In [1]: import numpy as np

In [2]: np.set_printoptions(suppress=True, linewidth=200)

In [3]: m1 = np.minimum.outer(np.arange(1, 6), np.arange(1, 6)) * 3

In [4]: m1
Out[4]: 
array([[ 3,  3,  3,  3,  3],
       [ 3,  6,  6,  6,  6],
       [ 3,  6,  9,  9,  9],
       [ 3,  6,  9, 12, 12],
       [ 3,  6,  9, 12, 15]])

In [5]: other = m1[0, 0] * m1[1:] - np.outer(m1[1:, 0], m1[0])

In [6]: other
Out[6]: 
array([[ 0,  9,  9,  9,  9],
       [ 0,  9, 18, 18, 18],
       [ 0,  9, 18, 27, 27],
       [ 0,  9, 18, 27, 36]])

In [7]: m1[:, 0] / m1[0, 0]
Out[7]: array([1., 1., 1., 1., 1.])

In [8]: A = np.array([[-1.35, 0.2, -0.25, -0.15],
   ...:     [-2.16, 0.32, -0.4, -0.24],
   ...:     [-1.35, 0.2, -0.25, -0.15],
   ...:     [-0.54, 0.08, -0.1, -0.06]])

In [9]: A
Out[9]: 
array([[-1.35,  0.2 , -0.25, -0.15],
       [-2.16,  0.32, -0.4 , -0.24],
       [-1.35,  0.2 , -0.25, -0.15],
       [-0.54,  0.08, -0.1 , -0.06]])

In [10]: np.argsort(-np.linalg.norm(A, axis=0).round(6), kind="stable")[:3]
Out[10]: array([0, 2, 1])

In [11]: [round(float(x), 2) for x in np.linalg.svd(A, compute_uv=False)[:3]]
Out[11]: [3.03, 0.0, 0.0]

In [12]: np.round(np.linalg.norm(A, 2) / np.linalg.norm(A), 2)
Out[12]: np.float64(1.0)

In [13]: U, s, Vh = np.linalg.svd(A)

In [14]: V = Vh[:(s > 1e-8).sum()]

In [15]: rng = np.random.default_rng(91772)

In [16]: x = A[0] + 5 * A[3] + rng.integers(2) * np.eye(4)[1]

In [17]: x.round(2)
Out[17]: array([-4.05,  0.6 , -0.75, -0.45])

In [18]: np.round(np.diag(V.T @ V), 2)
Out[18]: array([0.94, 0.02, 0.03, 0.01])

In [19]: np.round(V.T @ V, 2)
Out[19]: 
array([[ 0.94, -0.14,  0.17,  0.1 ],
       [-0.14,  0.02, -0.03, -0.02],
       [ 0.17, -0.03,  0.03,  0.02],
       [ 0.1 , -0.02,  0.02,  0.01]])

In [20]: r0 = np.array([6, 9, 5])

In [21]: print(np.round(np.polyval(r0, A[0]), 2))
[3.79 7.04 3.12 3.78]

In [22]: np.round(np.correlate(A[0], A[2], "full"), 2)
Out[22]: array([ 0.2 ,  0.31, -0.28,  1.95, -0.28,  0.31,  0.2 ])

In [23]: print(np.cross(A[0, :3], A[2, :3]))
[0. 0. 0.]

In [24]: C2 = A.T @ A

In [25]: C2.round(2)
Out[25]: 
array([[ 8.6 , -1.27,  1.59,  0.96],
       [-1.27,  0.19, -0.24, -0.14],
       [ 1.59, -0.24,  0.3 ,  0.18],
       [ 0.96, -0.14,  0.18,  0.11]])

In [26]: print((A @ A.T).shape)
(4, 4)

In [27]: print(np.round(np.linalg.svd(A, compute_uv=False) ** 2, 2) + 0)
[9.19 0.   0.   0.  ]

In [28]: W0 = np.array([[-3, 0, 0, 0, 0],
    ...:     [-2, 0, 0, 0, 0],
    ...:     [2, -2, -1, 0, 0],
    ...:     [1, 0, -2, -2, 0],
    ...:     [2, -1, 3, 3, -2]])

In [29]: # null space of dimension 1

In [30]: W0 @ W0
Out[30]: 
array([[  9,   0,   0,   0,   0],
       [  6,   0,   0,   0,   0],
       [ -4,   2,   1,   0,   0],
       [ -9,   4,   6,   4,   0],
       [  1,  -4, -15, -12,   4]])

In [31]: [int(np.linalg.matrix_rank(np.linalg.matrix_power(W0, p))) for p in range(1, 6)]
Out[31]: [4, 4, 4, 4, 4]

In [32]: np.linalg.matrix_rank(W0 - W0[0, 0] * np.eye(5))
Out[32]: np.int64(4)

In [33]: J = np.array([[0.0, 3.0, 0.0, 4.0, 2.0],
    ...:     [0.0, 2.0, 1.0, 3.0, -4.0],
    ...:     [2.0, 2.0, 2.0, -2.0, 0.0],
    ...:     [0.0, 0.0, 0.0, -2.0, 0.0],
    ...:     [0.0, 0.0, 0.0, 1.0, 1.0]])

In [34]: ang = np.radians(30)

In [35]: R = np.eye(5)

In [36]: R[2, 2] = R[3, 3] = np.cos(ang)

In [37]: R[2, 3], R[3, 2] = -np.sin(ang), np.sin(ang)

In [38]: print(R.round(2))
[[ 1.    0.    0.    0.    0.  ]
 [ 0.    1.    0.    0.    0.  ]
 [ 0.    0.    0.87 -0.5   0.  ]
 [ 0.    0.    0.5   0.87  0.  ]
 [ 0.    0.    0.    0.    1.  ]]

In [39]: other = J @ R.T

In [40]: np.allclose(J @ J.T, other @ other.T)
Out[40]: True

In [41]: np.round(np.linalg.det(R), 2), np.round(np.trace(R), 2)
Out[41]: (np.float64(1.0), np.float64(4.73))

In [42]: np.round(np.linalg.svd(J, compute_uv=False), 2), np.round(np.linalg.svd(other, compute_uv=False), 2)
Out[42]: (array([6.54, 4.66, 3.98, 0.86, 0.12]), array([6.54, 4.66, 3.98, 0.86, 0.12]))

In [43]: print(other.round(2))
[[ 0.    3.   -2.    3.46  2.  ]
 [ 0.    2.   -0.63  3.1  -4.  ]
 [ 2.    2.    2.73 -0.73  0.  ]
 [ 0.    0.    1.   -1.73  0.  ]
 [ 0.    0.   -0.5   0.87  1.  ]]

In [44]: print(np.allclose(np.linalg.norm(J, axis=1), np.linalg.norm(other, axis=1)))
True

In [45]: other = np.linalg.inv(J)

In [46]: round(np.linalg.cond(J), 2)
Out[46]: np.float64(56.67)

In [47]: (np.abs(other) > 1e-9).astype(int)
Out[47]: 
array([[1, 1, 1, 1, 1],
       [1, 0, 0, 1, 1],
       [1, 1, 0, 1, 1],
       [0, 0, 0, 1, 0],
       [0, 0, 0, 1, 1]])

In [48]: other.round(2)
Out[48]: 
array([[ 0.33, -1.  ,  0.5 , -3.67, -4.67],
       [ 0.33,  0.  ,  0.  ,  0.33, -0.67],
       [-0.67,  1.  ,  0.  ,  2.83,  5.33],
       [-0.  , -0.  , -0.  , -0.5 , -0.  ],
       [ 0.  ,  0.  ,  0.  ,  0.5 ,  1.  ]])

In [49]: print(np.round(np.linalg.inv(other), 2))
[[-0.  3. -0.  4.  2.]
 [ 0.  2.  1.  3. -4.]
 [ 2.  2.  2. -2.  0.]
 [-0. -0. -0. -2. -0.]
 [ 0.  0.  0.  1.  1.]]

In [50]: np.round(np.linalg.det(J) * np.linalg.det(other), 2)
Out[50]: np.float64(1.0)

In [51]: def softmax(z):
    ...:     e = np.exp(z - z.max(axis=-1, keepdims=True))
    ...:     return e / e.sum(axis=-1, keepdims=True)
    ...: 

In [52]: print(np.round(softmax(other[3]), 2))
[0.22 0.22 0.22 0.13 0.22]

In [53]: np.round(softmax(other).sum(axis=1), 2)
Out[53]: array([1., 1., 1., 1., 1.])

In [54]: S = other @ other.T / np.sqrt(5)

In [55]: np.round(softmax(S + np.triu(np.full(S.shape, -np.inf), 1)), 2) + 0
Out[55]: 
array([[1.  , 0.  , 0.  , 0.  , 0.  ],
       [0.64, 0.36, 0.  , 0.  , 0.  ],
       [0.  , 0.  , 1.  , 0.  , 0.  ],
       [0.47, 0.19, 0.11, 0.23, 0.  ],
       [0.  , 0.03, 0.85, 0.04, 0.07]])

In [56]: softmax(S).round(6).argmax(axis=1)
Out[56]: array([0, 0, 2, 0, 2])

In [57]: mat = np.load("arr.npy")

In [58]: mat
Out[58]: 
array([[  1,  -3,   9, -27],
       [  1,  -2,   4,  -8],
       [  1,  -1,   1,  -1],
       [  1,   0,   0,   0]])

In [59]: # row 0 is much longer than the rest

In [60]: (mat - mat.T) / 2
Out[60]: 
array([[  0. ,  -2. ,   4. , -14. ],
       [  2. ,   0. ,   2.5,  -4. ],
       [ -4. ,  -2.5,   0. ,  -0.5],
       [ 14. ,   4. ,   0.5,   0. ]])

In [61]: mat @ mat
Out[61]: 
array([[-20,  -6,   6, -12],
       [ -5,  -3,   5, -15],
       [  0,  -2,   6, -20],
       [  1,  -3,   9, -27]])

In [62]: round(np.linalg.det(mat), 2)
Out[62]: np.float64(12.0)

In [63]: print(np.allclose(mat @ mat.T, mat.T @ mat))
False

In [64]: np.trace(mat)
Out[64]: np.int64(0)

In [65]: round(float(np.abs(np.linalg.eigvals(mat)).max()), 2)
Out[65]: 4.66

In [66]: np.allclose(mat, mat.T)
Out[66]: False

In [67]: other = mat / np.sqrt((mat ** 2).mean(axis=1, keepdims=True))

In [68]: print(np.linalg.matrix_rank(other) == np.linalg.matrix_rank(mat))
True

In [69]: np.linalg.matrix_rank(mat - mat.mean(axis=1, keepdims=True))
Out[69]: np.int64(3)

In [70]: np.round(np.linalg.norm(other, axis=1), 2)
Out[70]: array([2., 2., 2., 2.])

In [71]: C2 = mat.T @ mat

In [72]: np.linalg.matrix_rank(C2)
Out[72]: np.int64(4)

In [73]: (mat @ mat.T).shape
Out[73]: (4, 4)

In [74]: np.allclose(C2, C2.T)
Out[74]: True

In [75]: np.round(np.linalg.svd(mat, compute_uv=False) ** 2, 2)
Out[75]: array([904.12,   5.  ,   0.84,   0.04])

In [76]: np.argsort(-np.linalg.norm(mat, axis=0).round(6), kind="stable")[:3]
Out[76]: array([3, 2, 1])

In [77]: round(float(np.linalg.norm(mat, 2) / np.linalg.norm(mat)), 2)
Out[77]: 1.0

In [78]: np.linalg.matrix_rank(mat, rtol=0.1)
Out[78]: np.int64(1)

In [79]: round(np.log10(np.linalg.cond(mat)))
Out[79]: 2

In [80]: arr = np.array([[0, 1, 3, 3, 3, 1, 3],
    ...:     [0, 0, 3, 1, 5, 4, 4],
    ...:     [0, 0, 0, 3, 4, 0, 1],
    ...:     [0, 0, 0, 0, 5, 2, 1],
    ...:     [0, 0, 0, 0, 0, 5, 1],
    ...:     [0, 0, 0, 0, 0, 0, 0],
    ...:     [0, 0, 0, 0, 0, 0, 0]])

In [81]: # null space of dimension 2

In [82]: U, s, Vh = np.linalg.svd(arr)

In [83]: V = Vh[:(s > 1e-8).sum()]

In [84]: x = arr[3] + 5 * arr[0] + rng.integers(2) * np.eye(7)[3]

In [85]: x
Out[85]: array([ 0.,  5., 15., 15., 20.,  7., 16.])

In [86]: np.round(V.T @ V, 2)
Out[86]: 
array([[ 0.  ,  0.  ,  0.  ,  0.  ,  0.  ,  0.  ,  0.  ],
       [ 0.  ,  0.87,  0.21,  0.04,  0.03,  0.05, -0.25],
       [ 0.  ,  0.21,  0.67, -0.07, -0.05, -0.08,  0.41],
       [ 0.  ,  0.04, -0.07,  0.98, -0.01, -0.02,  0.09],
       [ 0.  ,  0.03, -0.05, -0.01,  0.99, -0.01,  0.06],
       [ 0.  ,  0.05, -0.08, -0.02, -0.01,  0.98,  0.1 ],
       [ 0.  , -0.25,  0.41,  0.09,  0.06,  0.1 ,  0.5 ]])

In [87]: round(float(np.linalg.norm(x - V.T @ V @ x)), 2)
Out[87]: 0.0

In [88]: np.linalg.matrix_rank(np.vstack([arr, x]))
Out[88]: np.int64(5)

In [89]: np.allclose(V.T @ V @ x, x)
Out[89]: True

In [90]: labels = rng.permutation(7)

In [91]: labels
Out[91]: array([6, 2, 4, 3, 5, 0, 1])

In [92]: other = arr[labels][:, labels]

In [93]: print(np.trace(other))
0

In [94]: np.allclose(other, arr)
Out[94]: False

In [95]: U, s, Vh = np.linalg.svd(arr)

In [96]: s.round(2)
Out[96]: array([11.8 ,  5.33,  3.7 ,  2.29,  0.6 ,  0.  ,  0.  ])

In [97]: np.argmax(s[:-1] / (s[1:] + 1e-6)) + 1
Out[97]: np.int64(5)

In [98]: other = U[:, :5] @ np.diag(s[:5]) @ Vh[:5]

In [99]: round(np.linalg.norm(arr - other) / np.linalg.norm(arr), 2)
Out[99]: np.float64(0.0)

In [100]: other.round(2) + 0
Out[100]: 
array([[0., 1., 3., 3., 3., 1., 3.],
       [0., 0., 3., 1., 5., 4., 4.],
       [0., 0., 0., 3., 4., 0., 1.],
       [0., 0., 0., 0., 5., 2., 1.],
       [0., 0., 0., 0., 0., 5., 1.],
       [0., 0., 0., 0., 0., 0., 0.],
       [0., 0., 0., 0., 0., 0., 0.]])

In [101]: M = np.load("m.npy")

In [102]: M
Out[102]: 
array([[-1.9 , -1.3 ,  0.3 ,  0.1 ,  0.1 , -0.9 , -0.2 ,  0.2 ],
       [-1.93, -1.3 ,  0.28,  0.11,  0.1 , -0.87, -0.22,  0.24],
       [-1.6 ,  0.4 ,  0.9 ,  0.5 ,  1.5 ,  1.  , -0.4 , -0.3 ]])

In [103]: other = M + rng.integers(-2, 3, (3, 2)) @ rng.integers(-2, 3, (2, 8))

In [104]: print(other)
[[-1.9  -1.3   3.3  -0.9  -3.9   1.1  -0.2   1.2 ]
 [-5.93 -3.3   4.28  0.11 -3.9   1.13 -4.22  0.24]
 [-5.6  -1.6  -1.1   2.5   5.5  -1.   -4.4  -2.3 ]]

In [105]: np.linalg.matrix_rank(other - M, tol=1e-8)
Out[105]: np.int64(2)

In [106]: E = np.array([[1.0, 0.7, 0.49, 0.34, 0.24, 0.17, 0.12, 0.08],
     ...:     [0.7, 1.0, 0.7, 0.49, 0.34, 0.24, 0.17, 0.12],
     ...:     [0.49, 0.7, 1.0, 0.7, 0.49, 0.34, 0.24, 0.17],
     ...:     [0.34, 0.49, 0.7, 1.0, 0.7, 0.49, 0.34, 0.24],
     ...:     [0.24, 0.34, 0.49, 0.7, 1.0, 0.7, 0.49, 0.34],
     ...:     [0.17, 0.24, 0.34, 0.49, 0.7, 1.0, 0.7, 0.49],
     ...:     [0.12, 0.17, 0.24, 0.34, 0.49, 0.7, 1.0, 0.7],
     ...:     [0.08, 0.12, 0.17, 0.24, 0.34, 0.49, 0.7, 1.0]])

In [107]: # equal to its transpose

In [108]: other = E / np.sqrt((E ** 2).mean(axis=1, keepdims=True))

In [109]: print(np.linalg.matrix_rank(E - E.mean(axis=1, keepdims=True)))
7

In [110]: other[1].round(2)
Out[110]: array([1.27, 1.81, 1.27, 0.89, 0.62, 0.43, 0.31, 0.22])

In [111]: print(np.round(E - E.mean(axis=1, keepdims=True), 2))
[[ 0.61  0.31  0.1  -0.05 -0.15 -0.22 -0.27 -0.31]
 [ 0.23  0.53  0.23  0.02 -0.13 -0.23 -0.3  -0.35]
 [-0.03  0.18  0.48  0.18 -0.03 -0.18 -0.28 -0.35]
 [-0.2  -0.05  0.16  0.46  0.16 -0.05 -0.2  -0.3 ]
 [-0.3  -0.2  -0.05  0.16  0.46  0.16 -0.05 -0.2 ]
 [-0.35 -0.28 -0.18 -0.03  0.18  0.48  0.18 -0.03]
 [-0.35 -0.3  -0.23 -0.13  0.02  0.23  0.53  0.23]
 [-0.31 -0.27 -0.22 -0.15 -0.05  0.1   0.31  0.61]]

In [112]: x = np.ones(8)

In [113]: for _ in range(5):
     ...:     x = E @ x
     ...:     x /= np.linalg.norm(x)
     ...:     print(round(x @ E @ x, 2))
     ...: 
3.89
3.9
3.9
3.9
3.9

In [114]: print(round(np.linalg.eigvalsh(E)[-1], 2))
3.9

In [115]: r0 = np.array([3, -1])

In [116]: print(np.round(np.cross(E[6, :3], E[1, :3]), 2) + 0)
[-0.12  0.08  0.  ]

In [117]: np.round(np.polyval(r0, E[6]), 2)
Out[117]: array([-0.64, -0.49, -0.28,  0.02,  0.47,  1.1 ,  2.  ,  1.1 ])

In [118]: w, V = np.linalg.eigh(E)

In [119]: x = np.array([9, -1, 8, 7, -6, 7, -7, 3])

In [120]: round(float(np.abs(E).sum(axis=1).max()), 2), np.round(np.abs(w).max(), 2)
Out[120]: (4.3, np.float64(3.9))

In [121]: x @ E @ x
Out[121]: np.float64(317.22)

In [122]: np.round(V * np.abs(w) @ V.T, 2)
Out[122]: 
array([[1.  , 0.7 , 0.49, 0.34, 0.24, 0.17, 0.12, 0.08],
       [0.7 , 1.  , 0.7 , 0.49, 0.34, 0.24, 0.17, 0.12],
       [0.49, 0.7 , 1.  , 0.7 , 0.49, 0.34, 0.24, 0.17],
       [0.34, 0.49, 0.7 , 1.  , 0.7 , 0.49, 0.34, 0.24],
       [0.24, 0.34, 0.49, 0.7 , 1.  , 0.7 , 0.49, 0.34],
       [0.17, 0.24, 0.34, 0.49, 0.7 , 1.  , 0.7 , 0.49],
       [0.12, 0.17, 0.24, 0.34, 0.49, 0.7 , 1.  , 0.7 ],
       [0.08, 0.12, 0.17, 0.24, 0.34, 0.49, 0.7 , 1.  ]])
